$ python -q
>>> import numpy as np
>>> from numpy import linalg as LA
>>> np.set_printoptions(precision=2, suppress=True, linewidth=120)
>>> feats = np.load("test18.npy")
>>> print(feats)
[[ 0.95  0.51  1.55 -0.94 -0.28  2.12]
 [ 0.24  0.67 -1.45  1.6   1.05  1.65]
 [-1.07  0.39  1.96  1.95  0.01 -0.18]
 [ 0.71 -2.62  0.07  0.91 -0.68  0.57]
 [ 2.5   0.52  0.46  0.69  0.58 -1.2 ]
 [ 0.36  1.   -0.65  0.66 -2.65  0.02]]
>>> print(np.sort(np.abs(LA.eigvals(feats))))
[3. 3. 3. 3. 3. 3.]
>>> feats.inv()
Traceback (most recent call last):
  File "<python-input-6>", line 1, in <module>
    feats.inv()
    ^^^^^^^^^
AttributeError: 'numpy.ndarray' object has no attribute 'inv'
>>> np.allclose(feats @ feats.T, feats.T @ feats)
True
>>> def softmax(z):
...     e = np.exp(z - z.max(axis=-1, keepdims=True))
...     return e / e.sum(axis=-1, keepdims=True)
... 
>>> softmax(feats).sum(axis=1)
array([1., 1., 1., 1., 1., 1.])
>>> np.round(softmax(10 * feats[5]), 2) + 0
array([0.  , 0.96, 0.  , 0.03, 0.  , 0.  ])
>>> S = feats @ feats.T / np.sqrt(6)
>>> print(softmax(S)[5] @ feats)
[ 0.39  0.87 -0.51  0.68 -2.34  0.09]
>>> softmax(S).round(6).argmax(axis=1)
array([0, 1, 2, 3, 4, 5])
>>> softmax(S)
array([[0.89, 0.02, 0.02, 0.02, 0.02, 0.02],
       [0.02, 0.89, 0.02, 0.02, 0.02, 0.02],
       [0.02, 0.02, 0.89, 0.02, 0.02, 0.02],
       [0.02, 0.02, 0.02, 0.89, 0.02, 0.02],
       [0.02, 0.02, 0.02, 0.02, 0.89, 0.02],
       [0.02, 0.02, 0.02, 0.02, 0.02, 0.89]])
>>> Q, Rm = LA.qr(feats)
>>> np.allclose(Rm.T @ Rm, feats.T @ feats)
True
>>> round(float(np.trace(Q @ Q.T)), 2)
6.0
>>> abs(Rm[0, 0]), round(LA.norm(feats[:, 0]), 2)
(np.float64(3.0), np.float64(3.0))
>>> np.round(Q.T @ Q, 2) + 0
array([[1., 0., 0., 0., 0., 0.],
       [0., 1., 0., 0., 0., 0.],
       [0., 0., 1., 0., 0., 0.],
       [0., 0., 0., 1., 0., 0.],
       [0., 0., 0., 0., 1., 0.],
       [0., 0., 0., 0., 0., 1.]])
>>> LA.norm(feats, axis=0)
array([3., 3., 3., 3., 3., 3.])
>>> np.round(feats @ feats.T, 2) + 0
array([[9., 0., 0., 0., 0., 0.],
       [0., 9., 0., 0., 0., 0.],
       [0., 0., 9., 0., 0., 0.],
       [0., 0., 0., 9., 0., 0.],
       [0., 0., 0., 0., 9., 0.],
       [0., 0., 0., 0., 0., 9.]])
>>> LA.svd(feats, compute_uv=False)
array([3., 3., 3., 3., 3., 3.])
>>> np.round(feats[:, 4] @ feats[:, 3], 2)
np.float64(0.0)
>>> rng = np.random.default_rng(192853)
>>> labels = rng.permutation(6)
>>> labels
array([2, 3, 1, 5, 0, 4])
>>> Y = feats[labels][:, labels]
>>> np.round(LA.det(Y), 2), round(float(LA.det(feats[labels])), 2)
(np.float64(-729.0), 729.0)
>>> np.sort(np.abs(LA.eigvals(Y)))
array([3., 3., 3., 3., 3., 3.])
>>> X = np.loadtxt("layer16.csv", delimiter=",")
>>> X
array([[  3.75,  -0.61, -11.61,   8.66,   4.87,   5.95, -15.24,   0.37],
       [ -0.45,   6.75,  -0.99,   5.18,   0.58,   3.7 ,  -1.2 ,  -2.19],
       [ -5.7 ,  -2.86,   7.02,  -0.14,   1.59,  -4.04,   3.16,  -3.9 ],
       [-13.83,  -4.28,  -4.08,  11.55,  12.14,   3.47,  -6.66,  -1.85],
       [  5.98,   1.9 ,   9.4 , -11.53,  -8.87,  -5.91,  10.23,  -0.15],
       [ -0.94,   2.61,  -7.2 ,   8.35,   5.34,   6.09,  -7.88,  -1.  ],
       [ 13.27,   2.01,  -0.16,  -5.01,  -7.06,  -2.07,  -3.11,  -0.89],
       [  6.99,   4.89,  -9.79,   2.95,  -1.32,   5.92,  -6.21,   2.75],
       [ -1.13,   1.48,  15.06, -11.74,  -8.14,  -8.23,  16.9 ,  -0.73],
       [ -8.08,   7.68,  -3.89,   9.89,   5.83,   7.84,  -0.07,  -0.15]])
>>> np.round(LA.norm(X, 1), 2), round(LA.norm(X, np.inf), 2)
(np.float64(75.0), np.float64(63.41))
>>> np.round(LA.norm(X, "nuc"), 2)
np.float64(104.7)
>>> np.round(X[6] @ X[3], 2)
np.float64(-319.87)
>>> theta = np.radians(180)
>>> Rm = np.eye(8)
>>> Rm[3, 3] = Rm[7, 7] = np.cos(theta)
>>> Rm[3, 7], Rm[7, 3] = -np.sin(theta), np.sin(theta)
>>> Rm.round(2) + 0
array([[ 1.,  0.,  0.,  0.,  0.,  0.,  0.,  0.],
       [ 0.,  1.,  0.,  0.,  0.,  0.,  0.,  0.],
       [ 0.,  0.,  1.,  0.,  0.,  0.,  0.,  0.],
       [ 0.,  0.,  0., -1.,  0.,  0.,  0.,  0.],
       [ 0.,  0.,  0.,  0.,  1.,  0.,  0.,  0.],
       [ 0.,  0.,  0.,  0.,  0.,  1.,  0.,  0.],
       [ 0.,  0.,  0.,  0.,  0.,  0.,  1.,  0.],
       [ 0.,  0.,  0.,  0.,  0.,  0.,  0., -1.]])
>>> Y = X @ Rm.T
>>> print(np.allclose(X @ X.T, Y @ Y.T))
True
>>> np.abs(Y - X).max(axis=0)
array([ 0.  ,  0.  ,  0.  , 23.48,  0.  ,  0.  ,  0.  ,  7.8 ])
>>> np.allclose(LA.norm(X, axis=1), LA.norm(Y, axis=1))
True
>>> Y
array([[  3.75,  -0.61, -11.61,  -8.66,   4.87,   5.95, -15.24,  -0.37],
       [ -0.45,   6.75,  -0.99,  -5.18,   0.58,   3.7 ,  -1.2 ,   2.19],
       [ -5.7 ,  -2.86,   7.02,   0.14,   1.59,  -4.04,   3.16,   3.9 ],
       [-13.83,  -4.28,  -4.08, -11.55,  12.14,   3.47,  -6.66,   1.85],
       [  5.98,   1.9 ,   9.4 ,  11.53,  -8.87,  -5.91,  10.23,   0.15],
       [ -0.94,   2.61,  -7.2 ,  -8.35,   5.34,   6.09,  -7.88,   1.  ],
       [ 13.27,   2.01,  -0.16,   5.01,  -7.06,  -2.07,  -3.11,   0.89],
       [  6.99,   4.89,  -9.79,  -2.95,  -1.32,   5.92,  -6.21,  -2.75],
       [ -1.13,   1.48,  15.06,  11.74,  -8.14,  -8.23,  16.9 ,   0.73],
       [ -8.08,   7.68,  -3.89,  -9.89,   5.83,   7.84,  -0.07,   0.15]])
>>> round(LA.det(Rm), 2), np.trace(Rm)
(np.float64(1.0), np.float64(4.0))
